% ipython --no-banner

In [1]: import numpy as np

In [2]: np.set_printoptions(precision=2, suppress=True, linewidth=160)

In [3]: X = np.array([[7, 6, 1, 9, 8, 6, 1, 5, 8, 2],
   ...:     [6, 9, 2, 0, 4, 1, 3, 4, 9, 9],
   ...:     [1, -3, -1, 9, 4, 5, -2, 1, -1, -7]])

In [4]: # null space of dimension 8

In [5]: np.argsort(-np.linalg.norm(X, axis=0).round(6), kind="stable")[:3]
Out[5]: array([3, 8, 9])

In [6]: Y = X / np.linalg.norm(X, axis=1, keepdims=True)

In [7]: C2 = Y @ Y.T

In [8]: np.argwhere(np.triu(np.abs(C2) > 0.95, 1))
Out[8]: array([], shape=(0, 2), dtype=int64)

In [9]: np.linalg.norm(Y, axis=1)
Out[9]: array([1., 1., 1.])

In [10]: r = np.linalg.matrix_rank(X)

In [11]: r
Out[11]: np.int64(2)

In [12]: ns = np.linalg.svd(X)[2][r:].T

In [13]: np.allclose(X @ ns, 0)
Out[13]: True

In [14]: np.linalg.matrix_rank(X.T @ X), np.linalg.matrix_rank(X @ X.T)
Out[14]: (np.int64(2), np.int64(2))

In [15]: F = np.load("out7.npy")

In [16]: F
Out[16]: 
array([[-14,   2,   2,   2,   1,   0,   2,   1],
       [  0,   0,   2,   2,   2,   2,   2,   0],
       [  2,   0, -15,   2,   2,   2,   0,   2],
       [  1,   0,   2,  17,   1,   1,   1,   0],
       [  2,   0,   1,   1,  -8,   0,   0,   1],
       [  2,   2,   1,   0,   2,  -5,   1,   2],
       [  2,   2,   0,   2,   0,   1,  16,   1],
       [  1,   2,   0,   2,   0,   1,   1,   0]])

In [17]: np.sort(np.abs(np.linalg.eigvals(F)))
Out[17]: array([ 1.48,  1.82,  5.74,  7.45, 13.67, 15.16, 16.33, 18.7 ])

In [18]: np.trace(F)
Out[18]: np.int64(-9)

In [19]: np.allclose(F @ F.T, F.T @ F)
Out[19]: False

In [20]: np.allclose(F, F.T)
Out[20]: False

In [21]: F @ F
Out[21]: 
array([[209, -22, -49,  21, -12,  13,  11,  -7],
       [ 18,   8, -22,  44,  -6,  -2,  36,  12],
       [-46,  12, 237,  14, -38, -36,  10, -22],
       [ 13,   6,   8, 298,  16,  17,  36,   9],
       [-40,   6, -17,  17,  69,   4,   6,  -4],
       [-28,   0, -10,  18, -18,  34,  21,  -3],
       [  9,  40,  13,  76,  10,  18, 268,  20],
       [ -8,   6,  11,  42,   9,   2,  25,   4]])

In [22]: rng = np.random.default_rng(58)

In [23]: idx = rng.permutation(8)

In [24]: idx
Out[24]: array([5, 3, 2, 0, 4, 6, 7, 1])

In [25]: Y = F[idx][:, idx]

In [26]: Y
Out[26]: 
array([[ -5,   0,   1,   2,   2,   1,   2,   2],
       [  1,  17,   2,   1,   1,   1,   0,   0],
       [  2,   2, -15,   2,   2,   0,   2,   0],
       [  0,   2,   2, -14,   1,   2,   1,   2],
       [  0,   1,   1,   2,  -8,   0,   1,   0],
       [  1,   2,   0,   2,   0,  16,   1,   2],
       [  1,   2,   0,   1,   0,   1,   0,   2],
       [  2,   2,   2,   0,   2,   2,   0,   0]])

In [27]: np.sort(np.abs(np.linalg.eigvals(Y)))
Out[27]: array([ 1.48,  1.82,  5.74,  7.45, 13.67, 15.16, 16.33, 18.7 ])

In [28]: M = np.loadtxt("arr.csv", delimiter=",")

In [29]: M
Out[29]: 
array([[ 1.,  0.,  0.,  0.,  0.,  0.,  0.],
       [ 0., -1.,  0.,  0.,  0.,  0.,  0.],
       [ 0.,  0., -2.,  0.,  0.,  0.,  0.],
       [ 0.,  0.,  0.,  0.,  0.,  0.,  0.],
       [ 0.,  0.,  0.,  0.,  2.,  0.,  0.],
       [ 0.,  0.,  0.,  0.,  0.,  0.,  0.],
       [ 0.,  0.,  0.,  0.,  0.,  0., -1.]])

In [30]: # looks like rank 5

In [31]: idx = rng.permutation(7)

In [32]: idx
Out[32]: array([2, 5, 4, 1, 6, 0, 3])

In [33]: Y = M[idx][:, idx]

In [34]: np.diag(Y)
Out[34]: array([-2.,  0.,  2., -1., -1.,  1.,  0.])
